% python3 -q
>>> import numpy as np
>>> np.set_printoptions(suppress=True, linewidth=100)
>>> J = np.loadtxt("sample1.csv", delimiter=",")
>>> J
array([[ 1., -1., -1.,  1.,  1., -1., -1.,  1.],
       [ 1., -1., -1.,  1., -1.,  1.,  1., -1.],
       [ 1., -1.,  1., -1.,  1., -1.,  1., -1.]])
>>> w1 = np.array([[0, -2], [-2, -3], [-4, 1], [2, 1], [-3, 2], [0, 0], [-4, 3], [0, 2]])
>>> coef = np.array([2, 4])
>>> H = np.maximum(J @ w1 + coef, 0)
>>> print(H)
[[11.  6.]
 [ 9.  4.]
 [ 0.  8.]]
>>> np.linalg.matrix_rank(H)
np.int64(2)
>>> C = np.array([[0, -2, -1], [-2, -2, 1]])
>>> w1 @ C
array([[ 4,  4, -2],
       [ 6, 10, -1],
       [-2,  6,  5],
       [-2, -6, -1],
       [-4,  2,  5],
       [ 0,  0,  0],
       [-6,  2,  7],
       [-4, -4,  2]])
>>> print(np.round(np.linalg.norm(J[1] - J[2]), 1))
4.0
>>> round(np.linalg.norm(J, "nuc"), 1)
np.float64(8.5)
>>> np.round(np.linalg.norm(J, 1), 1), np.round(np.linalg.norm(J, np.inf), 1)
(np.float64(3.0), np.float64(8.0))
>>> np.linalg.norm(J, axis=1).argmax()
np.int64(0)
>>> print(np.round(np.linalg.norm(J, axis=0), 1))
[1.7 1.7 1.7 1.7 1.7 1.7 1.7 1.7]
>>> np.round(np.linalg.norm(J, axis=1), 1)
array([2.8, 2.8, 2.8])
>>> x = np.array([0, 1, -1, -4, -1, 0, 5, -4])
>>> (J @ x).argmax()
np.int64(2)
>>> np.einsum("ij,j->i", J, x)
array([-14.,   6.,  10.])
>>> print(J * x)
[[ 0. -1.  1. -4. -1. -0. -5. -4.]
 [ 0. -1.  1. -4.  1.  0.  5.  4.]
 [ 0. -1. -1.  4. -1. -0.  5.  4.]]
>>> Y = J / np.sqrt((J ** 2).mean(axis=1, keepdims=True))
>>> np.round(np.linalg.norm(Y, axis=1), 1)
array([2.8, 2.8, 2.8])
>>> J - J.mean(axis=1, keepdims=True)
array([[ 1., -1., -1.,  1.,  1., -1., -1.,  1.],
       [ 1., -1., -1.,  1., -1.,  1.,  1., -1.],
       [ 1., -1.,  1., -1.,  1., -1.,  1., -1.]])
>>> np.linalg.matrix_rank(Y) == np.linalg.matrix_rank(J)
np.True_
>>> t3 = np.stack([J, 2 * J, J[::-1]])
>>> (t3 @ J.T).shape
(3, 3, 3)
>>> mat = np.load("data.npy")
>>> mat
array([[2, 3],
       [4, 5],
       [6, 7],
       [8, 9]])
>>> Y = J / np.linalg.norm(J, axis=1, keepdims=True)
>>> cov = Y @ Y.T
>>> print((cov - 2 * np.eye(3)).round(6).argmax(axis=1))
[1 0 0]
>>> cov[0].round(1) + 0
array([1., 0., 0.])
>>> np.argwhere(np.triu(np.abs(cov) > 0.95, 1))
array([], shape=(0, 2), dtype=int64)
>>> np.round(np.linalg.norm(Y, axis=1), 1)
array([1., 1., 1.])
>>> A = np.load("x.npy")
>>> A
array([[  9,   0,   3],
       [  3,  -9,  -7],
       [ -2,  -2, -40]])
>>> Y = np.c_[mat[:, :1] @ np.array([[1]]), np.array([-1, 2, -9, 3])]
>>> Y
array([[ 2, -1],
       [ 4,  2],
       [ 6, -9],
       [ 8,  3]])
>>> np.round(np.linalg.norm(Y - mat @ np.linalg.lstsq(mat, Y)[0], axis=0), 1) + 0
array([0. , 9.4])
>>> np.round(np.linalg.lstsq(mat, Y[:, 0])[0], 1) + 0
array([1., 0.])
>>> print(np.linalg.matrix_rank(np.c_[mat, Y]))
3
>>> ev, evecs = np.linalg.eig(A)
>>> np.round(np.sort(np.linalg.eigvals(A @ A)), 1)
array([  72.5,   78.4, 1627.1])
>>> np.round(A @ evecs[:, 0] - ev[0] * evecs[:, 0], 1) + 0
array([0., 0., 0.])
>>> ev.round(1)
array([  8.9,  -8.5, -40.3])
>>> round(np.prod(ev), 1)
np.float64(3042.0)
>>> E = np.load("test6.npy")
>>> E
array([[3., 1., 1., 1., 1.],
       [1., 3., 1., 1., 1.],
       [1., 1., 3., 1., 1.],
       [1., 1., 1., 3., 1.],
       [1., 1., 1., 1., 3.]])
>>> # symmetric, so the eigenvalues are real
>>> x = np.ones(5)
>>> for _ in range(6):
...     x = E @ x
...     x /= np.linalg.norm(x)
...     print(round(x @ E @ x, 1))
... 
7.0
7.0
7.0
7.0
7.0
7.0
>>> round(float(np.linalg.eigvalsh(E)[-1]), 1)
7.0
>>> hat = np.triu(np.array([[3, -3, 2, 0, -2],
...     [0, -1, 1, -1, 0],
...     [-3, 3, 1, -2, 2],
...     [-1, -3, 2, -3, 0],
...     [1, -2, -3, -1, 1]]), 1) + np.eye(5)
>>> Y = hat @ E @ np.linalg.inv(hat)
>>> print(hat @ E - E @ hat)
[[-3.  0. -6.  0. -3.]
 [ 0.  3. -3.  3.  0.]
 [ 0.  3. -3.  3.  0.]
 [ 0.  3. -3.  3.  0.]
 [ 0.  3. -3.  3.  0.]]
>>> rng = np.random.default_rng(9)
>>> lab = rng.permutation(3)
>>> lab
array([2, 0, 1])
>>> Y = A[lab][:, lab]
>>> np.allclose(Y, A)
False
>>> round(np.linalg.det(Y), 1), np.round(np.linalg.det(A[lab]), 1)
(np.float64(3042.0), np.float64(3042.0))
>>> np.trace(Y)
np.int64(-40)
>>> Y = np.array([[3, 0, -3], [1, 0, 2], [-1, 1, -2], [-2, 3, 1], [1, -1, 1]])
>>> print(np.linalg.matrix_rank(np.vstack([E, Y.T])))
5
>>> Y @ E
Traceback (most recent call last):
  File "<python-input-65>", line 1, in <module>
    Y @ E
    ~~^~~
ValueError: matmul: Input operand 1 has a mismatch in its core dimension 0, with gufunc signature (n?,k),(k,m?)->(n?,m?) (size 5 is different from 3)
>>> print(np.einsum("ij->j", E))
[7. 7. 7. 7. 7.]
>>> print(np.einsum("ik,kj->ji", E, Y))
[[ 8.  4.  0. -2.  4.]
 [ 3.  3.  5.  9.  1.]
 [-7.  3. -5.  1.  1.]]
>>> print(np.linalg.matrix_rank(E @ Y))
3
>>> print(Y.T @ E.T)
[[ 8.  4.  0. -2.  4.]
 [ 3.  3.  5.  9.  1.]
 [-7.  3. -5.  1.  1.]]
>>> K = np.load("run14.npy")
>>> print(K)
[[  0.7  15.5]
 [-18.3  -4.7]]
>>> O = K.astype(float).copy()
>>> for j in range(2):
...     O[:, j] -= O[:, :j] @ (O[:, :j].T @ O[:, j])
...     O[:, j] /= np.linalg.norm(O[:, j])
... 
>>> np.round(O.T @ K, 1) + 0
array([[18.3,  5.3],
       [ 0. , 15.3]])
>>> print(np.round(O.T @ O, 1) + 0)
[[1. 0.]
 [0. 1.]]
>>> x = np.array([0, 0])
>>> rhs = K @ x
>>> print(rhs)
[0. 0.]
>>> np.round(np.linalg.solve(K, -1 * rhs), 1)
array([ 0., -0.])
>>> np.round(np.linalg.solve(K, rhs + K[:, 1]), 1)
array([-0.,  1.])
>>> np.round(np.linalg.solve(K.T, K[1]), 1)
array([0., 1.])
>>> print(np.round(np.linalg.solve(K, rhs), 1))
[-0.  0.]
>>> M = np.load("dump.npy")
>>> print(M)
[[-0.6 -2.6 -0.3  0.7]
 [ 0.7  2.9 -0.3 -1.1]
 [ 0.5  2.3  3.   0.5]
 [-1.1 -4.3 -1.9 -0.8]
 [ 0.7  2.8 -0.8  1.2]
 [ 1.2  5.1  0.7  1.9]
 [-0.5 -2.1 -1.3  2.8]
 [-1.3 -5.2  0.3 -0.2]
 [ 0.1  0.4 -2.1  0.1]
 [-0.2 -0.6 -0.2  0.9]
 [-0.2 -0.9 -0.8  1.3]
 [-0.1 -0.5  0.3 -0.1]
 [-0.2 -0.8  1.3 -0.5]
 [-0.7 -2.8  0.2  0.3]
 [ 2.2  8.7  0.1  0.6]
 [-0.1 -0.4  0.5  1.1]
 [-0.2 -0.9  0.9  0.7]
 [-0.3 -1.2  0.1  0.2]
 [-1.9 -7.6 -1.1 -0.4]
 [ 0.3  1.2 -0.2  1.7]
 [-0.2 -0.9 -2.1  0.3]
 [-0.3 -1.3 -1.2  1.2]]
>>> Y = np.c_[M[:, :3] @ np.array([[1, -1, 1], [1, -1, 1], [2, -1, -1]]), np.array([-3, -2, 0, 3, -2, -3, -1, -1, 1, 1, 2, -2, -1, 2, -3, 3, 1, 3, -3, 0, -1, 3])]
>>> Y.round(1)
array([[ -3.8,   3.5,  -2.9,  -3. ],
       [  3. ,  -3.3,   3.9,  -2. ],
       [  8.8,  -5.8,  -0.2,   0. ],
       [ -9.2,   7.3,  -3.5,   3. ],
       [  1.9,  -2.7,   4.3,  -2. ],
       [  7.7,  -7. ,   5.6,  -3. ],
       [ -5.2,   3.9,  -1.3,  -1. ],
       [ -5.9,   6.2,  -6.8,  -1. ],
       [ -3.7,   1.6,   2.6,   1. ],
       [ -1.2,   1. ,  -0.6,   1. ],
       [ -2.7,   1.9,  -0.3,   2. ],
       [  0. ,   0.3,  -0.9,  -2. ],
       [  1.6,  -0.3,  -2.3,  -1. ],
       [ -3.1,   3.3,  -3.7,   2. ],
       [ 11.1, -11. ,  10.8,  -3. ],
       [  0.5,   0. ,  -1. ,   3. ],
       [  0.7,   0.2,  -2. ,   1. ],
       [ -1.3,   1.4,  -1.6,   3. ],
       [-11.7,  10.6,  -8.4,  -3. ],
       [  1.1,  -1.3,   1.7,   0. ],
       [ -5.3,   3.2,   1. ,  -1. ],
       [ -4. ,   2.8,  -0.4,   3. ]])
>>> np.round(np.linalg.norm(np.linalg.qr(M)[0].T @ Y, axis=0) ** 2 / ((Y ** 2).sum(axis=0) + 1e-12), 1)
array([1. , 1. , 1. , 0.1])
>>> print(np.linalg.matrix_rank(Y))
3
